% ipython --no-banner

In [1]: import numpy as np

In [2]: import numpy.linalg as la

In [3]: np.set_printoptions(suppress=True, linewidth=160)

In [4]: A = np.load("w.npy")

In [5]: print(A)
[[-3 -3 -3 -3 -3 -3]
 [-2 -1 -2 -1 -2 -1]
 [ 2  0  2  0  2  0]
 [-3 -3 -3 -3 -3 -3]
 [-2 -1 -2 -1 -2 -1]
 [ 2  0  2  0  2  0]]

In [6]: print(la.matrix_rank(A, rtol=0.1))
2

In [7]: print(round(la.norm(A, 2) / la.norm(A), 2))
0.96

In [8]: theta = np.radians(30)

In [9]: R = np.eye(6)

In [10]: R[2, 2] = R[4, 4] = np.cos(theta)

In [11]: R[2, 4], R[4, 2] = -np.sin(theta), np.sin(theta)

In [12]: print(R.round(2))
[[ 1.    0.    0.    0.    0.    0.  ]
 [ 0.    1.    0.    0.    0.    0.  ]
 [ 0.    0.    0.87  0.   -0.5   0.  ]
 [ 0.    0.    0.    1.    0.    0.  ]
 [ 0.    0.    0.5   0.    0.87  0.  ]
 [ 0.    0.    0.    0.    0.    1.  ]]

In [13]: A2 = A @ R.T

In [14]: print(np.round(la.svd(A, compute_uv=False), 2) + 0, np.round(la.svd(A2, compute_uv=False), 2) + 0)
[12.26  3.43  0.    0.    0.    0.  ] [12.26  3.43  0.    0.    0.    0.  ]

In [15]: print(np.round(la.det(R), 2), round(float(np.trace(R)), 2))
1.0 5.73

In [16]: X = np.load("layer12.npy")

In [17]: print(X)
[[-3  1 -1  1 -2  1  1 -2  3  3 -3  2]
 [-6  2 -2  2 -4  2  2 -4  6  6 -6  4]
 [ 0  0  0  0  0  0  0  0  0  0  0  0]
 [-9  3 -3  3 -6  3  3 -6  9  9 -9  6]
 [-9  3 -3  3 -6  3  3 -6  9  9 -9  6]
 [-3  1 -1  1 -2  1  1 -2  3  3 -3  2]
 [-6  2 -2  2 -4  2  2 -4  6  6 -6  4]
 [-9  3 -3  3 -6  3  3 -6  9  9 -9  6]
 [ 0  0  0  0  0  0  0  0  0  0  0  0]
 [-9  3 -3  3 -6  3  3 -6  9  9 -9  6]
 [ 0  0  0  0  0  0  0  0  0  0  0  0]]

In [18]: # looks like rank 1

In [19]: def softmax(z):
    ...:     e = np.exp(z - z.max(axis=-1, keepdims=True))
    ...:     return e / e.sum(axis=-1, keepdims=True)
    ...: 

In [20]: print(np.round(softmax(X[5] + 5), 2) + 0)
[0.   0.05 0.01 0.05 0.   0.05 0.05 0.   0.34 0.34 0.   0.12]

In [21]: print(np.round(softmax(10 * X[5]), 2) + 0)
[0.  0.  0.  0.  0.  0.  0.  0.  0.5 0.5 0.  0. ]

In [22]: S = X @ X.T / np.sqrt(12)

In [23]: print(np.round(softmax(S), 2) + 0)
[[0.   0.   0.   0.25 0.25 0.   0.   0.25 0.   0.25 0.  ]
 [0.   0.   0.   0.25 0.25 0.   0.   0.25 0.   0.25 0.  ]
 [0.09 0.09 0.09 0.09 0.09 0.09 0.09 0.09 0.09 0.09 0.09]
 [0.   0.   0.   0.25 0.25 0.   0.   0.25 0.   0.25 0.  ]
 [0.   0.   0.   0.25 0.25 0.   0.   0.25 0.   0.25 0.  ]
 [0.   0.   0.   0.25 0.25 0.   0.   0.25 0.   0.25 0.  ]
 [0.   0.   0.   0.25 0.25 0.   0.   0.25 0.   0.25 0.  ]
 [0.   0.   0.   0.25 0.25 0.   0.   0.25 0.   0.25 0.  ]
 [0.09 0.09 0.09 0.09 0.09 0.09 0.09 0.09 0.09 0.09 0.09]
 [0.   0.   0.   0.25 0.25 0.   0.   0.25 0.   0.25 0.  ]
 [0.09 0.09 0.09 0.09 0.09 0.09 0.09 0.09 0.09 0.09 0.09]]

In [24]: U, sv, VT = la.svd(X)

In [25]: print(np.argmax(sv[:-1] / (sv[1:] + 1e-6)) + 1)
1

In [26]: A2 = U[:, :1] @ np.diag(sv[:1]) @ VT[:1]

In [27]: print(la.matrix_rank(X, rtol=0.05))
1

In [28]: print(A2.round(2))
[[-3.  1. -1.  1. -2.  1.  1. -2.  3.  3. -3.  2.]
 [-6.  2. -2.  2. -4.  2.  2. -4.  6.  6. -6.  4.]
 [ 0.  0.  0.  0.  0.  0.  0.  0.  0.  0.  0.  0.]
 [-9.  3. -3.  3. -6.  3.  3. -6.  9.  9. -9.  6.]
 [-9.  3. -3.  3. -6.  3.  3. -6.  9.  9. -9.  6.]
 [-3.  1. -1.  1. -2.  1.  1. -2.  3.  3. -3.  2.]
 [-6.  2. -2.  2. -4.  2.  2. -4.  6.  6. -6.  4.]
 [-9.  3. -3.  3. -6.  3.  3. -6.  9.  9. -9.  6.]
 [ 0.  0.  0.  0.  0.  0.  0.  0.  0.  0.  0.  0.]
 [-9.  3. -3.  3. -6.  3.  3. -6.  9.  9. -9.  6.]
 [ 0.  0.  0.  0.  0.  0.  0.  0.  0.  0.  0.  0.]]

In [29]: print(round(float(np.abs(X - A2).max()), 2))
0.0

In [30]: print(round(la.norm(X - A2) / la.norm(X), 2))
0.0

In [31]: print(round(float(la.norm(X - A2, 2)), 2), np.round(sv[1], 2))
0.0 0.0

In [32]: print(la.matrix_rank(A2))
1

In [33]: vec = np.array([-8, 3, -6, -3, 5, -8, 9, 8, 8, -1, -2, -9])

In [34]: print(la.norm(X @ vec) <= la.norm(X, 2) * la.norm(vec) + 1e-9)
True

In [35]: print(X * vec)
[[ 24   3   6  -3 -10  -8   9 -16  24  -3   6 -18]
 [ 48   6  12  -6 -20 -16  18 -32  48  -6  12 -36]
 [  0   0   0   0   0   0   0   0   0   0   0   0]
 [ 72   9  18  -9 -30 -24  27 -48  72  -9  18 -54]
 [ 72   9  18  -9 -30 -24  27 -48  72  -9  18 -54]
 [ 24   3   6  -3 -10  -8   9 -16  24  -3   6 -18]
 [ 48   6  12  -6 -20 -16  18 -32  48  -6  12 -36]
 [ 72   9  18  -9 -30 -24  27 -48  72  -9  18 -54]
 [  0   0   0   0   0   0   0   0   0   0   0   0]
 [ 72   9  18  -9 -30 -24  27 -48  72  -9  18 -54]
 [  0   0   0   0   0   0   0   0   0   0   0   0]]

In [36]: print((X * vec).sum(axis=1))
[14 28  0 42 42 14 28 42  0 42  0]

In [37]: print(X @ np.eye(12)[0])
[-3. -6.  0. -9. -9. -3. -6. -9.  0. -9.  0.]

In [38]: print(np.sign((X @ vec).round(6)))
[1 1 0 1 1 1 1 1 0 1 0]

In [39]: mat = np.load("block7.npy")

In [40]: print(mat)
[[2 0 0 0 0 0 0 0 0 0 0 0]
 [0 2 0 0 0 0 0 0 0 0 0 0]
 [0 0 3 0 0 0 0 0 0 0 0 0]
 [0 0 0 2 0 0 0 0 0 0 0 0]
 [0 0 0 0 0 0 0 0 0 0 0 0]
 [0 0 0 0 0 3 0 0 0 0 0 0]
 [0 0 0 0 0 0 1 0 0 0 0 0]
 [0 0 0 0 0 0 0 0 0 0 0 0]
 [0 0 0 0 0 0 0 0 1 0 0 0]
 [0 0 0 0 0 0 0 0 0 3 0 0]
 [0 0 0 0 0 0 0 0 0 0 1 0]
 [0 0 0 0 0 0 0 0 0 0 0 2]]

In [41]: print(np.allclose(mat[:-1].T @ la.lstsq(mat[:-1].T, mat[-1])[0], mat[-1]))
False

In [42]: print(la.lstsq(mat[:-1].T, mat[-1])[2])
9

In [43]: print(np.unique(mat.round(6), axis=0).shape)
(11, 12)

In [44]: print(np.round(np.sort(np.abs(la.eigvals(mat))), 2))
[0. 0. 1. 1. 1. 2. 2. 2. 2. 3. 3. 3.]

In [45]: print(round(la.det(mat), 2))
0.0

In [46]: print((mat + mat.T) / 2)
[[2. 0. 0. 0. 0. 0. 0. 0. 0. 0. 0. 0.]
 [0. 2. 0. 0. 0. 0. 0. 0. 0. 0. 0. 0.]
 [0. 0. 3. 0. 0. 0. 0. 0. 0. 0. 0. 0.]
 [0. 0. 0. 2. 0. 0. 0. 0. 0. 0. 0. 0.]
 [0. 0. 0. 0. 0. 0. 0. 0. 0. 0. 0. 0.]
 [0. 0. 0. 0. 0. 3. 0. 0. 0. 0. 0. 0.]
 [0. 0. 0. 0. 0. 0. 1. 0. 0. 0. 0. 0.]
 [0. 0. 0. 0. 0. 0. 0. 0. 0. 0. 0. 0.]
 [0. 0. 0. 0. 0. 0. 0. 0. 1. 0. 0. 0.]
 [0. 0. 0. 0. 0. 0. 0. 0. 0. 3. 0. 0.]
 [0. 0. 0. 0. 0. 0. 0. 0. 0. 0. 1. 0.]
 [0. 0. 0. 0. 0. 0. 0. 0. 0. 0. 0. 2.]]

In [47]: print(np.allclose(mat, mat.T))
True

In [48]: print(la.matrix_power(mat, 4))
[[16  0  0  0  0  0  0  0  0  0  0  0]
 [ 0 16  0  0  0  0  0  0  0  0  0  0]
 [ 0  0 81  0  0  0  0  0  0  0  0  0]
 [ 0  0  0 16  0  0  0  0  0  0  0  0]
 [ 0  0  0  0  0  0  0  0  0  0  0  0]
 [ 0  0  0  0  0 81  0  0  0  0  0  0]
 [ 0  0  0  0  0  0  1  0  0  0  0  0]
 [ 0  0  0  0  0  0  0  0  0  0  0  0]
 [ 0  0  0  0  0  0  0  0  1  0  0  0]
 [ 0  0  0  0  0  0  0  0  0 81  0  0]
 [ 0  0  0  0  0  0  0  0  0  0  1  0]
 [ 0  0  0  0  0  0  0  0  0  0  0 16]]

In [49]: print(mat.reshape(-1, 2))
[[2 0]
 [0 0]
 [0 0]
 [0 0]
 [0 0]
 [0 0]
 [0 2]
 [0 0]
 [0 0]
 [0 0]
 [0 0]
 [0 0]
 [0 0]
 [3 0]
 [0 0]
 [0 0]
 [0 0]
 [0 0]
 [0 0]
 [0 2]
 [0 0]
 [0 0]
 [0 0]
 [0 0]
 [0 0]
 [0 0]
 [0 0]
 [0 0]
 [0 0]
 [0 0]
 [0 0]
 [0 0]
 [0 3]
 [0 0]
 [0 0]
 [0 0]
 [0 0]
 [0 0]
 [0 0]
 [1 0]
 [0 0]
 [0 0]
 [0 0]
 [0 0]
 [0 0]
 [0 0]
 [0 0]
 [0 0]
 [0 0]
 [0 0]
 [0 0]
 [0 0]
 [1 0]
 [0 0]
 [0 0]
 [0 0]
 [0 0]
 [0 0]
 [0 3]
 [0 0]
 [0 0]
 [0 0]
 [0 0]
 [0 0]
 [0 0]
 [1 0]
 [0 0]
 [0 0]
 [0 0]
 [0 0]
 [0 0]
 [0 2]]

In [50]: T = mat.reshape(12, 2, -1)

In [51]: print(np.einsum("ihd,ihd->ih", T, T))
[[4 0]
 [4 0]
 [9 0]
 [4 0]
 [0 0]
 [9 0]
 [0 1]
 [0 0]
 [0 1]
 [0 9]
 [0 1]
 [0 4]]

In [52]: print(T.shape)
(12, 2, 6)

In [53]: print(T.sum(axis=1))
[[2 0 0 0 0 0]
 [0 2 0 0 0 0]
 [0 0 3 0 0 0]
 [0 0 0 2 0 0]
 [0 0 0 0 0 0]
 [0 0 0 0 0 3]
 [1 0 0 0 0 0]
 [0 0 0 0 0 0]
 [0 0 1 0 0 0]
 [0 0 0 3 0 0]
 [0 0 0 0 1 0]
 [0 0 0 0 0 2]]

In [54]: print([int(la.matrix_rank(la.matrix_power(mat, p))) for p in range(1, 13)])
[10, 10, 10, 10, 10, 10, 10, 10, 10, 10, 10, 10]

In [55]: print(np.prod(np.diag(mat)), np.round(la.det(mat), 2))
0 0.0

In [56]: print(la.matrix_rank(mat - mat[0, 0] * np.eye(12)))
8

In [57]: print(np.round(np.sort(la.eigvals(mat)), 2))
[0. 0. 1. 1. 1. 2. 2. 2. 2. 3. 3. 3.]

In [58]: print(np.round(la.norm(mat, axis=0), 2))
[2. 2. 3. 2. 0. 3. 1. 0. 1. 3. 1. 2.]

In [59]: print(np.round(la.svd(mat, compute_uv=False), 2))
[3. 3. 3. 2. 2. 2. 2. 1. 1. 1. 0. 0.]

In [60]: print(mat.T @ mat)
[[4 0 0 0 0 0 0 0 0 0 0 0]
 [0 4 0 0 0 0 0 0 0 0 0 0]
 [0 0 9 0 0 0 0 0 0 0 0 0]
 [0 0 0 4 0 0 0 0 0 0 0 0]
 [0 0 0 0 0 0 0 0 0 0 0 0]
 [0 0 0 0 0 9 0 0 0 0 0 0]
 [0 0 0 0 0 0 1 0 0 0 0 0]
 [0 0 0 0 0 0 0 0 0 0 0 0]
 [0 0 0 0 0 0 0 0 1 0 0 0]
 [0 0 0 0 0 0 0 0 0 9 0 0]
 [0 0 0 0 0 0 0 0 0 0 1 0]
 [0 0 0 0 0 0 0 0 0 0 0 4]]

In [61]: print(np.round(la.pinv(mat), 2))
[[0.5  0.   0.   0.   0.   0.   0.   0.   0.   0.   0.   0.  ]
 [0.   0.5  0.   0.   0.   0.   0.   0.   0.   0.   0.   0.  ]
 [0.   0.   0.33 0.   0.   0.   0.   0.   0.   0.   0.   0.  ]
 [0.   0.   0.   0.5  0.   0.   0.   0.   0.   0.   0.   0.  ]
 [0.   0.   0.   0.   0.   0.   0.   0.   0.   0.   0.   0.  ]
 [0.   0.   0.   0.   0.   0.33 0.   0.   0.   0.   0.   0.  ]
 [0.   0.   0.   0.   0.   0.   1.   0.   0.   0.   0.   0.  ]
 [0.   0.   0.   0.   0.   0.   0.   0.   0.   0.   0.   0.  ]
 [0.   0.   0.   0.   0.   0.   0.   0.   1.   0.   0.   0.  ]
 [0.   0.   0.   0.   0.   0.   0.   0.   0.   0.33 0.   0.  ]
 [0.   0.   0.   0.   0.   0.   0.   0.   0.   0.   1.   0.  ]
 [0.   0.   0.   0.   0.   0.   0.   0.   0.   0.   0.   0.5 ]]

In [62]: print(mat @ mat.T)
[[4 0 0 0 0 0 0 0 0 0 0 0]
 [0 4 0 0 0 0 0 0 0 0 0 0]
 [0 0 9 0 0 0 0 0 0 0 0 0]
 [0 0 0 4 0 0 0 0 0 0 0 0]
 [0 0 0 0 0 0 0 0 0 0 0 0]
 [0 0 0 0 0 9 0 0 0 0 0 0]
 [0 0 0 0 0 0 1 0 0 0 0 0]
 [0 0 0 0 0 0 0 0 0 0 0 0]
 [0 0 0 0 0 0 0 0 1 0 0 0]
 [0 0 0 0 0 0 0 0 0 9 0 0]
 [0 0 0 0 0 0 0 0 0 0 1 0]
 [0 0 0 0 0 0 0 0 0 0 0 4]]

In [63]: A2 = np.array([[1, 7, 1, 0, 9, 0, 8],
    ...:     [0, 1, 2, 1, 8, 3, 6],
    ...:     [8, 2, 5, 8, 6, 0, 9],
    ...:     [8, 0, 7, 9, 8, 2, 3],
    ...:     [7, 2, 6, 7, 7, 0, 2],
    ...:     [7, 5, 0, 8, 5, 2, 8],
    ...:     [2, 2, 2, 6, 4, 4, 3]])

In [64]: basis = np.array([[2]])

In [65]: data = np.block([[A2, np.array([[6], [-2], [5], [-6], [4], [-9], [2]])], [np.zeros((1, 7)), basis]])

In [66]: print(data)
[[ 1.  7.  1.  0.  9.  0.  8.  6.]
 [ 0.  1.  2.  1.  8.  3.  6. -2.]
 [ 8.  2.  5.  8.  6.  0.  9.  5.]
 [ 8.  0.  7.  9.  8.  2.  3. -6.]
 [ 7.  2.  6.  7.  7.  0.  2.  4.]
 [ 7.  5.  0.  8.  5.  2.  8. -9.]
 [ 2.  2.  2.  6.  4.  4.  3.  2.]
 [ 0.  0.  0.  0.  0.  0.  0.  2.]]

In [67]: Q, R = la.qr(data)

In [68]: print(Q.shape, R.shape)
(8, 8) (8, 8)

In [69]: print(np.allclose(R.T @ R, data.T @ data))
True

In [70]: print(np.round(np.abs(np.diag(R)), 2))
[15.2   7.87  5.3   4.21  4.51  0.31  3.36  2.  ]

In [71]: r = la.matrix_rank(A)

In [72]: print(r)
2

In [73]: ns = la.svd(A)[2][r:].T

In [74]: print(np.allclose(A @ ns, 0))
True

In [75]: print([int(la.matrix_rank(np.delete(A, i, axis=0))) for i in range(6)])
[2, 2, 2, 2, 2, 2]

In [76]: print(ns.shape)
(6, 4)

In [77]: f = np.array([1, 1, 1, 3, 3, 3, 5, 2])

In [78]: A2 = data + np.outer(f, np.eye(8)[6])

In [79]: print(A2)
[[ 1.  7.  1.  0.  9.  0.  9.  6.]
 [ 0.  1.  2.  1.  8.  3.  7. -2.]
 [ 8.  2.  5.  8.  6.  0. 10.  5.]
 [ 8.  0.  7.  9.  8.  2.  6. -6.]
 [ 7.  2.  6.  7.  7.  0.  5.  4.]
 [ 7.  5.  0.  8.  5.  2. 11. -9.]
 [ 2.  2.  2.  6.  4.  4.  8.  2.]
 [ 0.  0.  0.  0.  0.  0.  2.  2.]]

In [80]: print(la.matrix_rank(la.inv(A2) - la.inv(data), tol=1e-8))
1
